>>> import numpy as np
>>> np.set_printoptions(precision=2, suppress=True, linewidth=160, legacy="1.25")
>>> def rnd(a):
...     return np.round(a, 2) + 0
... 
>>> K = np.load("a.npy")
>>> K
array([[ 1,  3, -3,  3],
       [ 2, -2, -1, -3],
       [-5,  9,  0, 12]])
>>> left, sig, vt = np.linalg.svd(K)
>>> V = vt[:(sig > 1e-8).sum()]
>>> rng = np.random.default_rng(9952)
>>> x0 = K[0] + -1 * K[2] + rng.integers(2) * np.eye(4)[3]
>>> x0
array([ 6., -6., -3., -9.])
>>> rnd(V.T @ V)
array([[ 0.42, -0.04, -0.45, -0.21],
       [-0.04,  0.38, -0.19,  0.45],
       [-0.45, -0.19,  0.62, -0.04],
       [-0.21,  0.45, -0.04,  0.58]])
>>> rnd(np.diag(V.T @ V))
array([0.42, 0.38, 0.62, 0.58])
>>> np.allclose(V.T @ V @ x0, x0)
True
>>> M = np.loadtxt("m.csv", delimiter=",")
>>> M
array([[0., 0., 0., 0., 0.],
       [0., 0., 0., 0., 1.],
       [0., 0., 0., 0., 2.],
       [0., 0., 0., 0., 3.],
       [0., 1., 2., 3., 0.]])
>>> # 2 blocks once reordered
>>> ev, V = np.linalg.eigh(M)
>>> x0 = np.array([0, -3, -1, 1, 3])
>>> rnd(V * np.abs(ev) @ V.T)
array([[0.  , 0.  , 0.  , 0.  , 0.  ],
       [0.  , 0.27, 0.53, 0.8 , 0.  ],
       [0.  , 0.53, 1.07, 1.6 , 0.  ],
       [0.  , 0.8 , 1.6 , 2.41, 0.  ],
       [0.  , 0.  , 0.  , 0.  , 3.74]])
>>> rnd(np.linalg.eigvalsh(M[1:, 1:]))
array([-3.74,  0.  ,  0.  ,  3.74])
>>> np.abs(M).sum(axis=1).max(), rnd(np.abs(ev).max())
(6.0, 3.74)
>>> x0 @ M @ x0 / (x0 @ x0), rnd(ev[0]), rnd(ev[-1])
(-0.6, -3.74, 3.74)
>>> x0 @ M @ x0
-12.0
>>> C2 = M.T @ M
>>> C2
array([[ 0.,  0.,  0.,  0.,  0.],
       [ 0.,  1.,  2.,  3.,  0.],
       [ 0.,  2.,  4.,  6.,  0.],
       [ 0.,  3.,  6.,  9.,  0.],
       [ 0.,  0.,  0.,  0., 14.]])
>>> np.diag(C2)
array([ 0.,  1.,  4.,  9., 14.])
>>> rnd(np.poly(M))
array([  1.,   0., -14.,   0.,   0.,   0.])
>>> rnd(np.linalg.det(2 * M)), rnd(np.linalg.det(M))
(0.0, 0.0)
>>> rnd(np.linalg.det(M[::-1]))
0.0
>>> np.einsum("ij,ji->", M, M)
28.0
>>> np.einsum("ii->", M)
0.0
>>> np.linalg.lstsq(M[:-1].T, M[-1])[2]
1
>>> np.abs(np.diag(np.linalg.qr(M)[1])) > 1e-9
array([False,  True, False, False,  True])
>>> rnd(np.trace(np.linalg.pinv(M) @ M))
2.0
>>> X = np.loadtxt("out13.csv", delimiter=",")
>>> X
array([[ 2.,  3.,  4.,  5.],
       [ 6.,  7.,  8.,  9.],
       [10., 11., 12., 13.],
       [14., 15., 16., 17.],
       [18., 19., 20., 21.],
       [22., 23., 24., 25.]])
>>> M2 = X / np.linalg.norm(X, axis=1, keepdims=True)
>>> C2 = M2 @ M2.T
>>> rnd(C2)
array([[1.  , 0.99, 0.98, 0.97, 0.97, 0.97],
       [0.99, 1.  , 1.  , 1.  , 1.  , 0.99],
       [0.98, 1.  , 1.  , 1.  , 1.  , 1.  ],
       [0.97, 1.  , 1.  , 1.  , 1.  , 1.  ],
       [0.97, 1.  , 1.  , 1.  , 1.  , 1.  ],
       [0.97, 0.99, 1.  , 1.  , 1.  , 1.  ]])
>>> np.argwhere(np.triu(np.abs(C2) > 0.95, 1))
array([[0, 1],
       [0, 2],
       [0, 3],
       [0, 4],
       [0, 5],
       [1, 2],
       [1, 3],
       [1, 4],
       [1, 5],
       [2, 3],
       [2, 4],
       [2, 5],
       [3, 4],
       [3, 5],
       [4, 5]])
>>> (np.abs(C2) > 0.9).astype(int)
array([[1, 1, 1, 1, 1, 1],
       [1, 1, 1, 1, 1, 1],
       [1, 1, 1, 1, 1, 1],
       [1, 1, 1, 1, 1, 1],
       [1, 1, 1, 1, 1, 1],
       [1, 1, 1, 1, 1, 1]])
>>> rnd(np.linalg.norm(M2, axis=1))
array([1., 1., 1., 1., 1., 1.])
>>> (C2 - 2 * np.eye(6)).round(6).argmax(axis=1)
array([1, 2, 3, 4, 5, 4])
>>> rnd(np.degrees(np.arccos(np.clip(C2[2, 4], -1, 1))))
2.27
